% ipython --no-banner

In [1]: import numpy as np

In [2]: from numpy import linalg as LA

In [3]: np.set_printoptions(precision=3, suppress=True, linewidth=120, floatmode="fixed")

In [4]: Y = np.array([[-2], [-1], [1]])

In [5]: C = np.array([[2, -2, 2, 1, 1, -1, 0, -1]])

In [6]: rng = np.random.default_rng(409)

In [7]: F = Y @ C + 0.1 * rng.normal(size=(3, 8))

In [8]: F
Out[8]: 
array([[-4.056,  3.927, -4.014, -1.886, -1.920,  1.921, -0.126,  2.078],
       [-2.113,  1.876, -2.095, -1.055, -0.976,  1.107, -0.051,  1.152],
       [ 1.957, -1.863,  1.944,  1.016,  0.850, -0.911,  0.116, -0.900]])

In [9]: LA.cond(F) > 100
Out[9]: np.False_

In [10]: LA.matrix_rank(F, rtol=0.1)
Out[10]: np.int64(1)

In [11]: np.round(LA.norm(F, 2) / LA.norm(F), 3)
Out[11]: np.float64(1.0)

In [12]: Y = F / LA.norm(F, axis=1, keepdims=True)

In [13]: G = Y @ Y.T

In [14]: np.argwhere(np.triu(np.abs(G) > 0.95, 1))
Out[14]: 
array([[0, 1],
       [0, 2],
       [1, 2]])

In [15]: G[2]
Out[15]: array([-0.999, -0.998,  1.000])

In [16]: Y = F + rng.integers(-2, 3, (3, 1)) @ rng.integers(-2, 3, (1, 8))

In [17]: Y
Out[17]: 
array([[-6.056,  2.927, -4.014, -3.886, -1.920,  0.921, -1.126,  0.078],
       [-2.113,  1.876, -2.095, -1.055, -0.976,  1.107, -0.051,  1.152],
       [-0.043, -2.863,  1.944, -0.984,  0.850, -1.911, -0.884, -2.900]])

In [18]: LA.matrix_rank(Y - F, tol=1e-8)
Out[18]: np.int64(1)

In [19]: Y - F
Out[19]: 
array([[-2.000, -1.000,  0.000, -2.000,  0.000, -1.000, -1.000, -2.000],
       [ 0.000,  0.000,  0.000,  0.000,  0.000,  0.000,  0.000,  0.000],
       [-2.000, -1.000,  0.000, -2.000,  0.000, -1.000, -1.000, -2.000]])

In [20]: mat = np.loadtxt("case6.csv", delimiter=",")

In [21]: mat
Out[21]: 
array([[ 2.320, -0.273, -7.727,  1.005, -1.004, -1.805],
       [-2.018, -1.101, -1.403, -2.638,  0.891,  3.601],
       [-1.127, -3.093, -4.131,  0.229, -0.913,  1.631],
       [-1.902, -3.081, -2.109,  1.008,  1.298,  0.420],
       [-3.293, -4.559, -1.692,  1.410,  2.319,  0.802],
       [-0.572, -5.244, -3.490,  4.089, -2.482, -1.334],
       [ 2.699, -0.307, -8.693,  0.589, -2.111, -1.175],
       [-2.783, -2.927, -1.481,  0.087,  2.896,  1.082],
       [-0.484, -3.415, -4.580,  2.531,  0.080, -1.308],
       [-1.475, -1.303, -1.014, -1.278,  0.404,  2.291],
       [-0.560, -3.285, -3.702,  1.516, -1.416,  0.288],
       [ 1.225, -5.397, -9.321,  4.512, -3.933, -2.112],
       [-2.341, -4.844, -5.522,  2.605,  3.057, -1.203],
       [ 0.285, -1.598, -4.560, -0.210, -1.898,  1.225],
       [-1.903, -3.016, -4.405,  0.308,  2.195,  0.695],
       [-0.515, -1.590, -2.502,  0.648,  0.313, -0.021],
       [-2.172,  0.519, -0.137, -2.097,  5.242,  1.119],
       [ 0.274, -1.609, -4.467, -0.234, -1.919,  1.193],
       [ 0.490, -0.029, -4.198, -0.117,  1.301, -0.671],
       [-2.512, -2.781, -1.585, -1.280,  0.283,  3.307],
       [ 0.095, -1.804, -5.287,  2.234,  2.217, -2.613],
       [-1.491, -2.983, -5.386, -0.106,  1.121,  1.303],
       [ 0.421, -1.583, -7.732,  0.100,  0.489, -0.122],
       [-0.592, -3.280, -3.717,  1.519, -1.421,  0.275],
       [-1.025, -1.314, -5.177, -1.378,  1.689,  1.596],
       [ 0.324, -3.396, -6.595,  1.693, -2.102, -0.122],
       [ 0.430,  0.005, -1.008, -0.395, -1.109,  0.625],
       [-2.977, -4.504, -1.770,  0.012, -0.293,  2.995],
       [-1.894, -3.250,  0.184,  1.687,  0.411,  0.162],
       [-0.800, -1.584, -4.727,  1.307,  3.828, -1.895],
       [-1.416, -3.185, -4.039,  1.619,  1.705, -0.611]])

In [22]: np.argsort(-LA.norm(mat, axis=0).round(6), kind="stable")[:3]
Out[22]: array([2, 1, 4])

In [23]: LA.matrix_rank(mat, rtol=0.1)
Out[23]: np.int64(4)

In [24]: print(round(float(LA.norm(mat, 2) / LA.norm(mat)), 3))
0.814

In [25]: round(np.log10(LA.cond(mat)))
Out[25]: 2
